$ ipython --no-banner

In [1]: import numpy as np

In [2]: import numpy.linalg as la

In [3]: np.set_printoptions(suppress=True, linewidth=120)

In [4]: X = np.load("a.npy")

In [5]: X.round(2)
Out[5]: 
array([[ 0.18, -1.33, -1.45,  0.91, -1.52],
       [ 2.71, -0.23,  0.19,  0.45, -0.06],
       [ 0.61,  2.32, -1.03,  0.35, -0.73]])

In [6]: out = X / np.sqrt((X ** 2).mean(axis=1, keepdims=True))

In [7]: out[2].round(2)
Out[7]: array([ 0.5 ,  1.9 , -0.84,  0.29, -0.6 ])

In [8]: print(la.matrix_rank(X - X.mean(axis=1, keepdims=True)))
3

In [9]: np.round(la.norm(out, axis=1), 2)
Out[9]: array([2.24, 2.24, 2.24])

In [10]: m1 = np.loadtxt("case11.csv", delimiter=",")

In [11]: m1
Out[11]: 
array([[ 1.,  3.,  0.],
       [-1., -2., -3.],
       [ 3.,  0., -3.]])

In [12]: P = np.triu(np.array([[0, 1, 1], [2, -1, 2], [2, 1, 2]]), 1) + np.eye(3)

In [13]: out = P @ m1 @ la.inv(P)

In [14]: out
Out[14]: 
array([[ 3., -2., -5.],
       [ 5., -7.,  0.],
       [ 3., -3.,  0.]])

In [15]: P @ m1 - m1 @ P
Out[15]: 
array([[  2.,  -3., -13.],
       [  6.,   1.,  -1.],
       [  0.,  -3.,  -3.]])

In [16]: np.round(np.poly(out), 2)
Out[16]: array([ 1.,  4.,  4., 30.])

In [17]: la.matrix_rank(out)
Out[17]: np.int64(3)

In [18]: np.trace(out), np.trace(m1)
Out[18]: (np.float64(-4.0), np.float64(-4.0))

In [19]: print(np.round(la.det(out), 2))
-30.0

In [20]: x = np.array([0, 3, -2])

In [21]: h1 = np.maximum(out @ x, 0)

In [22]: out.T @ h1
Out[22]: array([ 12.,  -8., -20.])

In [23]: out * (h1 > 1e-9)[:, None]
Out[23]: 
array([[ 3., -2., -5.],
       [ 0., -0.,  0.],
       [ 0., -0.,  0.]])

In [24]: np.maximum(out @ x, 0) - np.maximum(-out @ x, 0)
Out[24]: array([  4., -21.,  -9.])

In [25]: print(np.maximum(out @ (3 * x), 0))
[12.  0.  0.]

In [26]: rng = np.random.default_rng(9884)

In [27]: idx = rng.permutation(3)

In [28]: out = m1[:, idx] * rng.choice([-1, 1], 3)

In [29]: out
Out[29]: 
array([[ 1., -3.,  0.],
       [-1.,  2., -3.],
       [ 3., -0., -3.]])

In [30]: U, _, Vh = la.svd(m1.T @ out)

In [31]: idx
Out[31]: array([0, 1, 2])

In [32]: np.einsum("ij,ji->", m1, m1)
Out[32]: np.float64(8.0)

In [33]: print(np.einsum("ii->", m1))
-4.0

In [34]: round(la.det(m1.T), 2)
Out[34]: np.float64(-30.0)

In [35]: np.kron(np.eye(2, dtype=int), m1)
Out[35]: 
array([[ 1.,  3.,  0.,  0.,  0.,  0.],
       [-1., -2., -3., -0., -0., -0.],
       [ 3.,  0., -3.,  0.,  0., -0.],
       [ 0.,  0.,  0.,  1.,  3.,  0.],
       [-0., -0., -0., -1., -2., -3.],
       [ 0.,  0., -0.,  3.,  0., -3.]])

In [36]: print(np.round(la.det(m1[::-1]), 2))
30.0

In [37]: print(np.round(np.poly(m1), 2))
[ 1.  4.  4. 30.]

In [38]: U, sig, Vh = la.svd(m1, full_matrices=False)

In [39]: np.round(sig / sig[0], 2)
Out[39]: array([1.  , 0.87, 0.32])

In [40]: (sig > 1e-8).sum()
Out[40]: np.int64(3)

In [41]: mat = np.array([[4, -4, 4, -5, -1], [1, 4, 4, 1, -4], [-2, 5, -1, 4, -1]])

In [42]: mat[2] = mat[1]

In [43]: mat
Out[43]: 
array([[ 4, -4,  4, -5, -1],
       [ 1,  4,  4,  1, -4],
       [ 1,  4,  4,  1, -4]])

In [44]: [round(float(x), 2) for x in la.svd(mat, compute_uv=False)[:3]]
Out[44]: [10.03, 8.56, 0.0]

In [45]: la.cond(mat) > 100
Out[45]: np.True_

In [46]: np.round(la.norm(mat, 2) / la.norm(mat), 2)
Out[46]: np.float64(0.76)

In [47]: feats = np.load("run12.npy")

In [48]: print(feats)
[[-2 -1  0  1]
 [ 2  3  4  5]
 [ 6  7  8  9]
 [10 11 12 13]]

In [49]: r = la.matrix_rank(feats)

In [50]: r
Out[50]: np.int64(2)

In [51]: null = la.svd(feats)[2][r:].T

In [52]: null.shape
Out[52]: (4, 2)

In [53]: np.round(feats @ null, 2) + 0
Out[53]: 
array([[0., 0.],
       [0., 0.],
       [0., 0.],
       [0., 0.]])

In [54]: print(np.round(null @ null.T, 2))
[[ 0.3 -0.4 -0.1  0.2]
 [-0.4  0.7 -0.2 -0.1]
 [-0.1 -0.2  0.7 -0.4]
 [ 0.2 -0.1 -0.4  0.3]]

In [55]: [int(la.matrix_rank(feats[:i])) for i in range(1, len(feats) + 1)]
Out[55]: [1, 2, 2, 2]

In [56]: print([int(la.matrix_rank(np.delete(feats, i, axis=0))) for i in range(4)])
[2, 2, 2, 2]

In [57]: P = np.triu(np.array([[2, 2, 0, -2], [2, -1, 1, 2], [1, 1, 0, -2], [-1, 1, -1, -2]]), 1) + np.eye(4)

In [58]: out = P @ feats @ la.inv(P)

In [59]: np.round(la.det(out), 2)
Out[59]: np.float64(0.0)

In [60]: O, _ = la.qr(np.array([[0.4, 1.0, 0.9], [0.0, 0.0, -0.2], [0.2, 1.3, -0.4]]))

In [61]: vecs, _ = la.qr(np.array([[-0.6, -0.5, -0.5, -0.3],
    ...:     [0.3, -0.6, 0.6, 0.8],
    ...:     [-0.1, -0.4, 1.5, -2.2],
    ...:     [1.1, -0.4, -0.6, -0.9]]))

In [62]: sig = 5 * 0.7 ** np.arange(3)

In [63]: F = O[:, :3] * sig @ vecs[:3]

In [64]: F.round(2)
Out[64]: 
array([[ 2.44,  1.94, -2.9 , -2.08],
       [ 0.19,  1.09,  1.79, -1.26],
       [ 0.31,  3.26, -0.68,  1.9 ]])

In [65]: T = np.stack([F, 4 * F, F[::-1]])

In [66]: la.matrix_rank(T.reshape(3, -1))
Out[66]: np.int64(2)

In [67]: la.matrix_rank(T)
Out[67]: array([3, 3, 3])

In [68]: np.round(np.einsum("bij,cij->bc", T, T), 2)
Out[68]: 
array([[ 43.25, 173.01,  16.2 ],
       [173.01, 692.04,  64.81],
       [ 16.2 ,  64.81,  43.25]])

In [69]: np.round(la.norm(T, axis=(1, 2)), 2)
Out[69]: array([ 6.58, 26.31,  6.58])

In [70]: np.round(T.sum(axis=0), 2)
Out[70]: 
array([[ 12.51,  12.97, -15.16,  -8.5 ],
       [  1.14,   6.52,  10.74,  -7.54],
       [  4.  ,  18.24,  -6.28,   7.42]])

In [71]: (T @ F.T).shape
Out[71]: (3, 3, 3)

In [72]: x = np.array([3, 0, -1, 0])

In [73]: np.round(F @ np.ones(4), 2)
Out[73]: array([-0.6 ,  1.81,  4.8 ])

In [74]: np.round((F * x).sum(axis=1), 2)
Out[74]: array([10.22, -1.22,  1.61])

In [75]: np.round(F @ (2 * x), 2)
Out[75]: array([20.43, -2.44,  3.22])

In [76]: np.round(F * x, 2)
Out[76]: 
array([[ 7.32,  0.  ,  2.9 , -0.  ],
       [ 0.57,  0.  , -1.79, -0.  ],
       [ 0.93,  0.  ,  0.68,  0.  ]])

In [77]: np.round(F @ np.eye(4)[3], 2)
Out[77]: array([-2.08, -1.26,  1.9 ])

In [78]: la.norm(F @ x) <= la.norm(F, 2) * la.norm(x) + 1e-9
Out[78]: np.True_

In [79]: cov = F.T @ F

In [80]: round(float(np.trace(cov)), 2), round(float((F ** 2).sum()), 2)
Out[80]: (43.25, 43.25)

In [81]: np.round(np.diag(cov), 2)
Out[81]: array([ 6.09, 15.58, 12.06,  9.52])

In [82]: print((F @ F.T).shape)
(3, 3)
